$ python3 -q
>>> import numpy as np
>>> from numpy import linalg as LA
>>> np.set_printoptions(suppress=True, linewidth=200)
>>> A = np.load("case14.npy")
>>> A
array([[ 6,  7,  7,  4],
       [ 1, -6,  6,  0],
       [ 4,  5, -3,  3],
       [ 0,  7,  8,  9]])
>>> round(float(LA.eigvals(A).sum().real), 2)
6.0
>>> np.einsum("ij,ji->", A, A)
np.int64(340)
>>> np.round(np.poly(A), 2)
array([   1.,   -6., -152.,  307., 2837.])
>>> np.einsum("ii->", A)
np.int64(6)
>>> round(LA.det(A.T), 2)
np.float64(2837.0)
>>> np.round(LA.det(2 * A), 2), round(float(LA.det(A)), 2)
(np.float64(45392.0), 2837.0)
>>> evals, vecs = LA.eig(A)
>>> np.round(np.sort(LA.eigvals(A.T)), 2)
array([-9.75, -3.81,  5.37, 14.19])
>>> np.round(A @ vecs[:, 0] - evals[0] * vecs[:, 0], 2) + 0
array([0., 0., 0., 0.])
>>> np.round(np.prod(evals), 2)
np.float64(2837.0)
>>> evals.round(2)
array([14.19,  5.37, -3.81, -9.75])
>>> np.round(np.sort(LA.eigvals(LA.inv(A))), 2)
array([-0.26, -0.1 ,  0.07,  0.19])
>>> t3 = np.stack([A, -2 * A, A[::-1]])
>>> t3.shape
(3, 4, 4)
>>> np.round(LA.det(t3), 2)
array([ 2837., 45392.,  2837.])
>>> np.round(LA.norm(t3, axis=(1, 2)), 2)
array([21.82, 43.63, 21.82])
>>> rng = np.random.default_rng(20)
>>> idx = rng.permutation(4)
>>> Y = A[:, idx] * rng.choice([-1, 1], 4)
>>> Y
array([[ 6, -7, -4,  7],
       [ 1,  6,  0,  6],
       [ 4, -5, -3, -3],
       [ 0, -7, -9,  8]])
>>> U, _, vt = LA.svd(A.T @ Y)
>>> idx
array([0, 1, 3, 2])
>>> np.round(LA.lstsq(A, Y)[0], 2) + 0
array([[ 1.,  0.,  0.,  0.],
       [ 0., -1.,  0.,  0.],
       [ 0.,  0.,  0.,  1.],
       [ 0.,  0., -1.,  0.]])
>>> np.round(U @ vt, 2) + 0
array([[ 1.,  0.,  0.,  0.],
       [ 0., -1.,  0.,  0.],
       [ 0.,  0.,  0.,  1.],
       [ 0.,  0., -1.,  0.]])
